$ python -q
>>> import numpy as np
>>> np.set_printoptions(precision=2, suppress=True, linewidth=140)
>>> def rnd(a):
...     return np.round(a, 2) + 0
... 
>>> K = np.load("sample7.npy")
>>> K
array([[-2., -2.,  0.,  0.],
       [-2.,  2., -2.,  0.],
       [ 0., -2.,  0., -2.],
       [ 0.,  0., -2., -2.]])
>>> evals, vecs = np.linalg.eig(K)
>>> rnd(K @ vecs[:, 0] - evals[0] * vecs[:, 0])
array([0., 0., 0., 0.])
>>> rnd(np.sort(np.linalg.eigvals(np.linalg.inv(K))))
array([-0.37, -0.27,  0.26,  2.39])
>>> u = np.array([8, 7, 8, 6])
>>> Y = K + np.outer(u, np.eye(4)[3])
>>> rnd(np.linalg.det(Y) / np.linalg.det(K)), rnd(1 + np.linalg.solve(K, u)[3])
(np.float64(-3.5), np.float64(-3.5))
>>> W0 = np.loadtxt("w.csv", delimiter=",")
>>> W0
array([[2., 1., 0., 2., 0., 0., 1.],
       [1., 1., 0., 1., 2., 1., 1.],
       [0., 0., 0., 2., 0., 2., 2.],
       [1., 1., 0., 1., 2., 1., 1.],
       [1., 0., 2., 2., 0., 0., 0.],
       [0., 0., 1., 1., 1., 2., 0.],
       [1., 1., 0., 2., 0., 2., 2.],
       [2., 1., 2., 2., 1., 0., 0.]])
>>> t3 = np.stack([W0, 4 * W0, W0[::-1]])
>>> np.linalg.matrix_rank(t3.reshape(3, -1))
np.int64(2)
>>> np.linalg.matrix_rank(t3)
array([6, 6, 6])
>>> rnd(np.linalg.norm(t3, axis=(1, 2)))
array([ 9.17, 36.66,  9.17])
>>> Y = W0 / np.sqrt((W0 ** 2).mean(axis=1, keepdims=True))
>>> np.linalg.matrix_rank(Y) == np.linalg.matrix_rank(W0)
np.True_
>>> np.linalg.matrix_rank(W0 - W0.mean(axis=1, keepdims=True))
np.int64(6)
>>> Uu, s, VT = np.linalg.svd(W0)
>>> rnd(s)
array([7.45, 3.72, 2.77, 2.49, 0.77, 0.45, 0.  ])
>>> np.argmax(s[:-1] / (s[1:] + 1e-6)) + 1
np.int64(6)
>>> Y = Uu[:, :6] @ np.diag(s[:6]) @ VT[:6]
>>> rnd(np.abs(W0 - Y).max())
np.float64(0.0)
>>> np.linalg.matrix_rank(Y)
np.int64(6)
>>> rnd(Y)
array([[2., 1., 0., 2., 0., 0., 1.],
       [1., 1., 0., 1., 2., 1., 1.],
       [0., 0., 0., 2., 0., 2., 2.],
       [1., 1., 0., 1., 2., 1., 1.],
       [1., 0., 2., 2., 0., 0., 0.],
       [0., 0., 1., 1., 1., 2., 0.],
       [1., 1., 0., 2., 0., 2., 2.],
       [2., 1., 2., 2., 1., 0., 0.]])
>>> rnd(np.linalg.norm(W0 - Y, 2)), rnd(s[6])
(np.float64(0.0), np.float64(0.0))
>>> Y = np.array([[5, 2], [5, 0]])
>>> E = np.tile(Y, (2, 2))
>>> E
array([[5, 2, 5, 2],
       [5, 0, 5, 0],
       [5, 2, 5, 2],
       [5, 0, 5, 0]])
>>> Uu, s, VT = np.linalg.svd(E)
>>> vecs = VT[:(s > 1e-8).sum()]
>>> rng = np.random.default_rng(750)
>>> vec = E[2] + -1 * E[0] + rng.integers(2) * np.eye(4)[2]
>>> vec
array([0., 0., 1., 0.])
>>> np.linalg.matrix_rank(np.vstack([E, vec]))
np.int64(3)
>>> u, g = E[3], E[0]
>>> u @ g
np.int64(50)
>>> pr = (u @ g) / (u @ u) * u
>>> np.linalg.matrix_rank(np.outer(u, g))
np.int64(1)
>>> rnd(np.linalg.norm(u + g) ** 2 + np.linalg.norm(u - g) ** 2)
np.float64(216.0)
>>> np.outer(u, g)
array([[25, 10, 25, 10],
       [ 0,  0,  0,  0],
       [25, 10, 25, 10],
       [ 0,  0,  0,  0]])
>>> arr = np.array([[-2, 0, 1, 1, 0, 1],
...     [0, -2, -1, 2, 2, 2],
...     [0, 0, 0, 1, -1, -1],
...     [0, 0, 0, 1, 2, 0],
...     [0, 0, 0, 0, 0, 0],
...     [0, 0, 0, 0, 0, -1]])
>>> r = np.linalg.matrix_rank(arr)
>>> r
np.int64(5)
>>> N = np.linalg.svd(arr)[2][r:].T
>>> [int(np.linalg.matrix_rank(arr[:i])) for i in range(1, len(arr) + 1)]
[1, 2, 3, 4, 4, 5]
>>> N.shape
(6, 1)
>>> [int(np.linalg.matrix_rank(arr[:, :j + 1])) for j in range(6)]
[1, 2, 2, 3, 4, 5]
>>> np.allclose(arr @ N, 0)
True
>>> idx = rng.integers(0, 3, 6)
>>> F = (idx[:, None] == idx) * 4 + np.eye(6)
>>> F
array([[5., 0., 0., 4., 0., 0.],
       [0., 5., 4., 0., 0., 4.],
       [0., 4., 5., 0., 0., 4.],
       [4., 0., 0., 5., 0., 0.],
       [0., 0., 0., 0., 5., 0.],
       [0., 4., 4., 0., 0., 5.]])
>>> evals, vecs = np.linalg.eigh(F)
>>> vec = np.array([1, 0, 3, 0, -3, -3])
>>> rnd(np.linalg.eigvalsh(F[1:, 1:]))
array([ 1.,  1.,  5.,  5., 13.])
>>> rnd(vec @ F @ vec / (vec @ vec)), rnd(evals[0]), evals[-1]
(np.float64(2.43), np.float64(1.0), np.float64(13.0))
>>> (np.sign(vecs[:, -1].round(6)) == np.sign(vecs[0, -1].round(6))).astype(int)
array([1, 0, 0, 1, 1, 0])
>>> vec @ F @ vec
np.float64(68.0)
>>> rnd(vecs * np.maximum(evals, 0) @ vecs.T)
array([[5., 0., 0., 4., 0., 0.],
       [0., 5., 4., 0., 0., 4.],
       [0., 4., 5., 0., 0., 4.],
       [4., 0., 0., 5., 0., 0.],
       [0., 0., 0., 0., 5., 0.],
       [0., 4., 4., 0., 0., 5.]])
